% python3 -q
>>> import numpy as np
>>> from numpy import linalg as LA
>>> np.set_printoptions(precision=3, suppress=True, linewidth=100)
>>> W0 = np.load("run6.npy")
>>> W0
array([[-0.849, -0.081,  0.504],
       [-0.141, -0.759, -0.191],
       [-0.283,  0.646, -0.182],
       [ 0.424,  0.016,  0.823]])
>>> W0.sum(axis=0)
array([-0.849, -0.177,  0.954])
>>> W0.shape
(4, 3)
>>> W0.sum(axis=1)
array([-0.426, -1.091,  0.182,  1.263])
>>> np.unravel_index(np.abs(W0).argmax(), W0.shape)
(np.int64(0), np.int64(0))
>>> W0 - W0[0]
array([[ 0.   ,  0.   ,  0.   ],
       [ 0.707, -0.678, -0.694],
       [ 0.566,  0.727, -0.685],
       [ 1.273,  0.097,  0.319]])
>>> W0[4]
Traceback (most recent call last):
  File "<python-input-10>", line 1, in <module>
    W0[4]
    ~~^^^
IndexError: index 4 is out of bounds for axis 0 with size 4
>>> x0 = np.array([1, 4, 2])
>>> target = W0 @ x0
>>> np.round(LA.pinv(W0) @ W0, 3) + 0
array([[1., 0., 0.],
       [0., 1., 0.],
       [0., 0., 1.]])
>>> LA.lstsq(W0, target)[0]
array([1., 4., 2.])
>>> LA.solve(W0.T @ W0, W0.T @ target)
array([1., 4., 2.])
>>> rng = np.random.default_rng(44620)
>>> target = target + 0.1 * rng.normal(size=4)
>>> target
array([-0.1  , -3.518,  1.904,  2.08 ])
>>> beta, *_ = LA.lstsq(W0, target)
>>> np.round(W0.T @ (target - W0 @ beta), 3) + 0
array([0., 0., 0.])
>>> [round(float(LA.norm(LA.solve(W0.T @ W0 + lam * np.eye(3), W0.T @ target))), 2) for lam in (0, 1, 10, 100)]
[4.51, 2.25, 0.41, 0.04]
>>> round(LA.norm(target - W0 @ beta), 3)
np.float64(0.03)
>>> B = W0 / LA.norm(W0, axis=1, keepdims=True)
>>> G = B @ B.T
>>> LA.norm(B, axis=1)
array([1., 1., 1., 1.])
>>> G[0]
array([1.   , 0.108, 0.134, 0.058])
>>> np.argwhere(np.triu(np.abs(G) > 0.95, 1))
array([], shape=(0, 2), dtype=int64)
>>> G
array([[ 1.   ,  0.108,  0.134,  0.058],
       [ 0.108,  1.   , -0.718, -0.311],
       [ 0.134, -0.718,  1.   , -0.384],
       [ 0.058, -0.311, -0.384,  1.   ]])
>>> (np.abs(G) > 0.9).astype(int)
array([[1, 0, 0, 0],
       [0, 1, 0, 0],
       [0, 0, 1, 0],
       [0, 0, 0, 1]])
>>> hat = W0 @ LA.solve(W0.T @ W0, W0.T)
>>> np.round((np.eye(4) - hat) @ W0, 3) + 0
array([[0., 0., 0.],
       [0., 0., 0.],
       [0., 0., 0.],
       [0., 0., 0.]])
>>> round(W0[:, 0] @ W0[:, 2], 3)
np.float64(0.0)
>>> data = np.load("layer10.npy")
>>> data
array([[  26,  -11,   32,  -26],
       [ -11,   37,   40,  -47],
       [  32,   40,  128, -128],
       [ -26,  -47, -128,  130]])
>>> Uu, sigma, Vt = LA.svd(data)
>>> np.argmax(sigma[:-1] / (sigma[1:] + 1e-6)) + 1
np.int64(2)
>>> B = Uu[:, :2] @ np.diag(sigma[:2]) @ Vt[:2]
>>> round(np.abs(data - B).max(), 3)
np.float64(0.0)
>>> LA.matrix_rank(data, rtol=0.05)
np.int64(2)
>>> rank = LA.matrix_rank(data)
>>> rank
np.int64(2)
>>> null = LA.svd(data)[2][rank:].T
>>> [int(LA.matrix_rank(data[:, :j + 1])) for j in range(4)]
[1, 2, 2, 2]
>>> [int(LA.matrix_rank(np.delete(data, i, axis=0))) for i in range(4)]
[2, 2, 2, 2]
>>> np.round(data @ null, 3) + 0
array([[0., 0.],
       [0., 0.],
       [0., 0.],
       [0., 0.]])
>>> Uu, sigma, Vt = LA.svd(data)
>>> evecs = Vt[:(sigma > 1e-8).sum()]
>>> x0 = data[1] + -2 * data[3] + rng.integers(2) * np.eye(4)[2]
>>> x0
array([  41.,  131.,  296., -307.])
>>> LA.matrix_rank(np.vstack([data, x0]))
np.int64(2)
>>> np.diag(evecs.T @ evecs)
array([0.494, 0.555, 0.481, 0.47 ])
>>> evals, evecs = LA.eigh(data)
>>> x0 = np.array([2, -1, -2, -2])
>>> np.round(LA.eigvalsh(data[1:, 1:]), 3) + 0
array([  0.   ,  21.948, 273.052])
>>> np.abs(data).sum(axis=1).max(), round(np.abs(evals).max(), 3)
(np.int64(331), np.float64(278.476))
>>> J = np.array([[0.0, 0.0, 0.0, 0.0],
...     [0.0, 0.0, 0.0, 1.0],
...     [0.0, 0.0, 0.0, 0.0],
...     [0.0, 1.0, 0.0, 0.0]])
>>> J
array([[0., 0., 0., 0.],
       [0., 0., 0., 1.],
       [0., 0., 0., 0.],
       [0., 1., 0., 0.]])
>>> # columns 0 and 2 are equal
>>> W = np.array([[5, 2, 3, 2, 2], [4, 5, 2, 2, 5], [5, 4, 4, 0, 0], [0, 1, 2, 2, 5]])
>>> beta = np.array([1, 3, 2, 1, -2])
>>> hid = np.maximum(J @ W + beta, 0)
>>> LA.matrix_rank(hid)
np.int64(3)
>>> hid
array([[1., 3., 2., 1., 0.],
       [1., 4., 4., 3., 3.],
       [1., 3., 2., 1., 0.],
       [5., 8., 4., 3., 3.]])
>>> (hid > 0).astype(int)
array([[1, 1, 1, 1, 0],
       [1, 1, 1, 1, 1],
       [1, 1, 1, 1, 0],
       [1, 1, 1, 1, 1]])
>>> basis = np.array([[2, 2, 2], [1, 1, 2], [1, 2, 0], [2, 1, 0], [2, 0, 0]])
>>> (hid @ basis).round(6).argmax(axis=1)
array([1, 0, 1, 0])
>>> W @ basis
array([[23, 20, 14],
       [29, 19, 18],
       [18, 22, 18],
       [17,  7,  2]])
>>> mat = np.loadtxt("test6.csv", delimiter=",")
>>> mat
array([[ -2.,  -2.,   2.,   1.,  -1.,   0.,  -2.],
       [ -4.,  -4.,   3.,  -1.,   1.,   2.,  -2.],
       [ -6.,  -4.,   5.,  -1.,  -1.,   1.,  -4.],
       [ -4.,  -5.,   4.,  -1.,  -1.,   3.,  -2.],
       [ -4.,  -3.,   3.,  -3.,   1.,   1.,  -4.],
       [ -5.,  -4.,   3.,  -5.,   2.,   3.,  -2.],
       [ -3.,  -2.,   5.,  -7.,   3.,   2.,  -1.],
       [ -2.,  -3.,   5.,  -6.,   3.,   0.,   1.],
       [ -3.,  -4.,   4.,  -8.,   2.,   0.,   2.],
       [ -1.,  -3.,   3., -10.,   4.,  -1.,   2.],
       [ -3.,  -5.,   2.,  -8.,   4.,  -1.,   0.],
       [ -4.,  -5.,   1., -10.,   2.,  -2.,  -2.],
       [ -3.,  -6.,   2.,  -8.,   2.,  -4.,  -1.],
       [ -4.,  -6.,   3.,  -8.,   4.,  -6.,   0.],
       [ -5.,  -8.,   1.,  -6.,   4.,  -6.,   1.]])
>>> idx = mat[:, 1] > np.median(mat[:, 1])
>>> u = mat[idx].mean(axis=0) - mat[~idx].mean(axis=0)
>>> u
array([1.7, 2.5, 0.8, 0.6, 0.1, 1.4, 0.2])
>>> round((((mat - mat.mean(axis=0)) @ u > 0) == idx).mean(), 3)
np.float64(0.667)
>>> F = np.load("mat.npy")
>>> F
array([[4.05, 5.  , 5.  , 3.  , 4.  , 1.  , 0.  ],
       [3.  , 1.05, 1.  , 2.  , 4.  , 5.  , 3.  ],
       [1.  , 4.  , 3.05, 2.  , 2.  , 0.  , 0.  ],
       [0.  , 2.  , 5.  , 2.05, 3.  , 5.  , 2.  ],
       [3.  , 5.  , 5.  , 0.  , 0.05, 5.  , 4.  ],
       [2.  , 4.  , 2.  , 1.  , 1.  , 2.05, 1.  ],
       [4.  , 5.  , 5.  , 3.  , 4.  , 1.  , 0.05]])
>>> idx = rng.permutation(7)
>>> idx
array([2, 1, 4, 0, 5, 3, 6])
>>> B = F[idx][:, idx]
>>> np.diag(B)
array([3.05, 1.05, 0.05, 4.05, 2.05, 2.05, 0.05])
>>> np.allclose(B, F)
False
>>> round(float(LA.det(B)), 3), np.round(LA.det(F[idx]), 3)
(-6.755, np.float64(-6.755))
>>> np.argsort(-LA.norm(F, axis=0).round(6), kind="stable")[:3]
array([2, 1, 5])
>>> LA.cond(F) > 100
np.True_
>>> np.round(np.trace(F), 3)
np.float64(12.35)
>>> round(float(LA.det(F)), 3)
-6.755
>>> (F + F.T) / 2
array([[4.05, 4.  , 3.  , 1.5 , 3.5 , 1.5 , 2.  ],
       [4.  , 1.05, 2.5 , 2.  , 4.5 , 4.5 , 4.  ],
       [3.  , 2.5 , 3.05, 3.5 , 3.5 , 1.  , 2.5 ],
       [1.5 , 2.  , 3.5 , 2.05, 1.5 , 3.  , 2.5 ],
       [3.5 , 4.5 , 3.5 , 1.5 , 0.05, 3.  , 4.  ],
       [1.5 , 4.5 , 1.  , 3.  , 3.  , 2.05, 1.  ],
       [2.  , 4.  , 2.5 , 2.5 , 4.  , 1.  , 0.05]])
>>> np.sort(np.abs(LA.eigvals(F)))
array([ 0.05 ,  0.171,  1.561,  1.561,  4.251,  4.251, 17.89 ])
>>> A = np.array([[0, 0, 0, 0, 0, 0, 0, 0, 0, 0, 0],
...     [-3, -3, -3, 0, 0, 6, 0, -3, -3, 0, 3],
...     [-3, -3, -3, 0, 0, 6, 0, -3, -3, 0, 3]])
>>> # looks like rank 1
>>> np.allclose(A[:-1].T @ LA.lstsq(A[:-1].T, A[-1])[0], A[-1])
True
>>> np.unique(A.round(6), axis=0).shape
(2, 11)
>>> M = np.loadtxt("block6.csv", delimiter=",")
>>> M
array([[-2.615,  0.   , -0.011, -0.05 ,  0.925],
       [-0.134,  0.009, -0.154, -0.019, -0.031],
       [-0.003,  0.004,  0.072,  0.018,  0.131],
       [ 7.026, -0.005,  0.062,  0.004, -0.727],
       [-2.733, -0.003, -0.094,  0.037,  0.624],
       [ 0.996, -0.003,  0.013, -0.001, -1.965],
       [ 1.931, -0.001, -0.084, -0.04 , -0.211],
       [ 2.508, -0.001, -0.019, -0.014, -0.139],
       [-2.048,  0.   ,  0.08 , -0.047, -0.302],
       [-2.016,  0.009, -0.139, -0.048,  0.883],
       [ 0.813,  0.001, -0.126,  0.007,  1.018],
       [-0.815,  0.009, -0.075,  0.031, -0.401],
       [-1.715, -0.001, -0.233,  0.009, -0.249],
       [-0.155,  0.006,  0.064, -0.004,  0.35 ],
       [-1.065,  0.01 , -0.074,  0.022, -0.056],
       [ 0.9  ,  0.004, -0.133,  0.008,  0.793],
       [ 4.473, -0.002,  0.058, -0.037, -0.286]])
>>> # column 0 is much longer than the rest
>>> Xc = M - M.mean(axis=0)
>>> evecs = LA.svd(Xc)[2][:2]
>>> B = Xc - Xc @ evecs.T @ evecs
>>> (Xc @ evecs.T).std(axis=0)
array([2.532, 0.651])
>>> LA.cond(data) > 100
np.True_
>>> Xc = (M - M.mean(axis=0)) / M.std(axis=0)
>>> np.argwhere(np.abs(Xc) > 2)
array([[ 3,  0],
       [ 5,  4],
       [12,  2]])
>>> Xc.std(axis=0)
array([1., 1., 1., 1., 1.])
>>> beta = LA.lstsq(np.delete(Xc, 3, axis=1), Xc[:, 3])[0]
>>> np.round(1 - np.var(Xc[:, 3] - np.delete(Xc, 3, axis=1) @ beta), 3)
np.float64(0.07)
>>> np.abs(beta).argmax()
np.int64(2)
